$ ipython --no-banner

In [1]: import numpy as np

In [2]: import numpy.linalg as la

In [3]: np.set_printoptions(precision=3, suppress=True, linewidth=100)

In [4]: A = np.loadtxt("arr.csv", delimiter=",")

In [5]: A
Out[5]: 
array([[-1.,  0.,  1.,  2.],
       [ 2., -1.,  0.,  1.],
       [ 1.,  2., -1.,  0.],
       [ 0.,  1.,  2., -1.]])

In [6]: other = np.array([[-6, 2], [-5, 9], [-1, 6], [-3, -4]])

In [7]: np.einsum("ik,kj->ij", A, other)
Out[7]: 
array([[ -1.,  -4.],
       [-10.,  -9.],
       [-15.,  14.],
       [ -4.,  25.]])

In [8]: np.einsum("ij->j", A)
Out[8]: array([2., 2., 2., 2.])

In [9]: la.matrix_rank(A @ other)
Out[9]: np.int64(2)

In [10]: np.einsum("ik,kj->ji", A, other)
Out[10]: 
array([[ -1., -10., -15.,  -4.],
       [ -4.,  -9.,  14.,  25.]])

In [11]: A @ other
Out[11]: 
array([[ -1.,  -4.],
       [-10.,  -9.],
       [-15.,  14.],
       [ -4.,  25.]])

In [12]: la.matrix_rank(np.vstack([A, other.T]))
Out[12]: np.int64(4)

In [13]: np.einsum("ij,ji->", A, A)
Out[13]: np.float64(8.0)

In [14]: round(float(la.eigvals(A).sum().real), 3)
Out[14]: -4.0

In [15]: round(la.det(A.T), 3)
Out[15]: np.float64(-32.0)

In [16]: la.eigvals(A)
Out[16]: array([ 2.+0.j, -2.+2.j, -2.-2.j, -2.+0.j])

In [17]: round(la.det(2 * A), 3), round(float(la.det(A)), 3)
Out[17]: (np.float64(-512.0), -32.0)

In [18]: np.einsum("ii->", A)
Out[18]: np.float64(-4.0)

In [19]: round(la.det(A[::-1]), 3)
Out[19]: np.float64(-32.0)

In [20]: rng = np.random.default_rng(4928)

In [21]: other = A + rng.integers(-2, 3, (4, 2)) @ rng.integers(-2, 3, (2, 4))

In [22]: other
Out[22]: 
array([[ 1.,  0., -1.,  4.],
       [ 2., -1.,  0.,  1.],
       [ 3.,  2., -4.,  3.],
       [ 2.,  1., -1.,  2.]])

In [23]: np.round(la.svd(other - A, compute_uv=False), 3) + 0
Out[23]: array([7.464, 0.536, 0.   , 0.   ])

In [24]: np.abs(other - A).sum(axis=1)
Out[24]: array([6., 0., 8., 8.])

In [25]: Uu, sigma, Vt = la.svd(A, full_matrices=False)

In [26]: sigma
Out[26]: array([2.828, 2.828, 2.   , 2.   ])

In [27]: Uu.shape, sigma.shape, Vt.shape
Out[27]: ((4, 4), (4,), (4, 4))

In [28]: np.round(Vt @ Vt.T, 3) + 0
Out[28]: 
array([[1., 0., 0., 0.],
       [0., 1., 0., 0.],
       [0., 0., 1., 0.],
       [0., 0., 0., 1.]])

In [29]: np.allclose(Uu * sigma @ Vt, A)
Out[29]: True

In [30]: E = np.load("case3.npy")

In [31]: E
Out[31]: 
array([[103,   4,   1],
       [  4,  81,   1],
       [  3,   2,   4]])

In [32]: Q, evecs = la.qr(E[:, :2])[0], la.qr(E[:, 2:])[0]

In [33]: sigma = la.svd(Q.T @ evecs, compute_uv=False)

In [34]: (sigma > 0.9).sum()
Out[34]: np.int64(0)

In [35]: np.degrees(np.arccos(sigma.clip(0, 1)))
Out[35]: array([68.442])

In [36]: round(la.norm(E, 2) / la.norm(E), 3)
Out[36]: np.float64(0.79)

In [37]: np.abs(la.svd(E)[2][-1])
Out[37]: array([0.01 , 0.013, 1.   ])

In [38]: la.cond(E) > 100
Out[38]: np.False_

In [39]: Uu, sigma, Vt = la.svd(E)

In [40]: sigma
Out[40]: array([103.765,  80.313,   3.945])

In [41]: np.argmax(sigma[:-1] / (sigma[1:] + 1e-6)) + 1
Out[41]: np.int64(2)

In [42]: other = Uu[:, :2] @ np.diag(sigma[:2]) @ Vt[:2]

In [43]: round(la.norm(E - other, 2), 3), np.round(sigma[2], 3)
Out[43]: (np.float64(3.945), np.float64(3.945))

In [44]: data = np.loadtxt("layer13.csv", delimiter=",")

In [45]: data
Out[45]: 
array([[-0.085, -3.721, -1.671],
       [ 0.042,  1.329,  0.048],
       [ 0.053,  1.013,  0.201],
       [-0.04 , -2.982, -0.713],
       [-0.276,  1.278,  0.354],
       [-0.124, -2.36 , -0.962],
       [ 0.218, -2.182, -1.107],
       [-0.175, -3.819, -1.891],
       [-0.228,  0.562,  0.732],
       [ 0.553, -1.408, -0.75 ],
       [ 0.182,  4.308,  1.927],
       [ 0.096, -1.556, -0.225],
       [ 0.03 ,  3.42 ,  1.771],
       [-0.231,  0.441, -0.301],
       [-0.109,  3.004,  1.776],
       [-0.168, -0.89 , -0.623],
       [ 0.148, -1.673, -0.374],
       [ 0.347,  0.32 ,  0.158]])

In [46]: basis = data[[13, 17]].astype(float)

In [47]: for _ in range(6):
    ...:     z = la.norm(data[:, None] - basis, axis=-1).argmin(axis=1)
    ...:     basis = np.array([data[z == j].mean(axis=0) for j in range(2)])
    ...: 

In [48]: z
Out[48]: array([0, 1, 1, 0, 1, 0, 0, 0, 1, 0, 1, 0, 1, 1, 1, 0, 0, 1])

In [49]: np.abs(basis[1] - basis[0]).argmax()
Out[49]: np.int64(1)

In [50]: W0 = np.loadtxt("out6.csv", delimiter=",")

In [51]: W0
Out[51]: 
array([[0., 0., 0., 0.],
       [0., 2., 0., 0.],
       [0., 0., 1., 0.],
       [0., 0., 0., 0.]])

In [52]: # symmetric

In [53]: Uu, sigma, Vt = la.svd(W0)

In [54]: sigma
Out[54]: array([2., 1., 0., 0.])

In [55]: np.argmax(sigma[:-1] / (sigma[1:] + 1e-6)) + 1
Out[55]: np.int64(2)

In [56]: other = Uu[:, :2] @ np.diag(sigma[:2]) @ Vt[:2]

In [57]: round(float(la.norm(W0 - other) / la.norm(W0)), 3)
Out[57]: 0.0

In [58]: other
Out[58]: 
array([[0., 0., 0., 0.],
       [0., 2., 0., 0.],
       [0., 0., 1., 0.],
       [0., 0., 0., 0.]])

In [59]: la.matrix_rank(W0, rtol=0.05)
Out[59]: np.int64(2)

In [60]: np.allclose(other, other.T)
Out[60]: True

In [61]: (other + other.T) / 2
Out[61]: 
array([[0., 0., 0., 0.],
       [0., 2., 0., 0.],
       [0., 0., 1., 0.],
       [0., 0., 0., 0.]])

In [62]: np.allclose(other @ other.T, other.T @ other)
Out[62]: True

In [63]: M = np.load("test10.npy")

In [64]: M
Out[64]: 
array([[1.   , 0.9  , 0.81 , 0.729],
       [0.9  , 1.   , 0.9  , 0.81 ],
       [0.81 , 0.9  , 1.   , 0.9  ],
       [0.729, 0.81 , 0.9  , 1.   ]])

In [65]: ev, evecs = la.eig(M)

In [66]: round(np.prod(ev), 3)
Out[66]: np.float64(0.007)

In [67]: np.sort(la.eigvals(M @ M))
Out[67]: array([ 0.004,  0.01 ,  0.096, 12.437])

In [68]: np.sort(la.eigvals(M.T))
Out[68]: array([0.061, 0.102, 0.31 , 3.527])

In [69]: ev
Out[69]: array([3.527, 0.31 , 0.102, 0.061])

In [70]: np.round(M @ evecs[:, 0] - ev[0] * evecs[:, 0], 3) + 0
Out[70]: array([0., 0., 0., 0.])

In [71]: K = -1 * np.eye(2) + np.ones((2, 2))

In [72]: K
Out[72]: 
array([[0., 1.],
       [1., 0.]])

In [73]: # columns are unit length and at right angles

In [74]: r0, g = K[1], K[0]

In [75]: r0 @ r0
Out[75]: np.float64(1.0)

In [76]: pr = (r0 @ g) / (r0 @ r0) * r0

In [77]: np.outer(r0, g)
Out[77]: 
array([[0., 1.],
       [0., 0.]])

In [78]: g - pr
Out[78]: array([0., 1.])

In [79]: la.matrix_rank(np.outer(r0, g))
Out[79]: np.int64(1)

In [80]: x0 = np.array([2, -3])

In [81]: 2 - la.matrix_rank(K - np.eye(2), tol=1e-8)
Out[81]: np.int64(1)

In [82]: [p for p in range(1, 25) if np.allclose(la.matrix_power(K, p), np.eye(2))]
Out[82]: [2, 4, 6, 8, 10, 12, 14, 16, 18, 20, 22, 24]

In [83]: np.abs(la.eigvals(K))
Out[83]: array([1., 1.])

In [84]: K.T @ (K @ x0)
Out[84]: array([ 2., -3.])
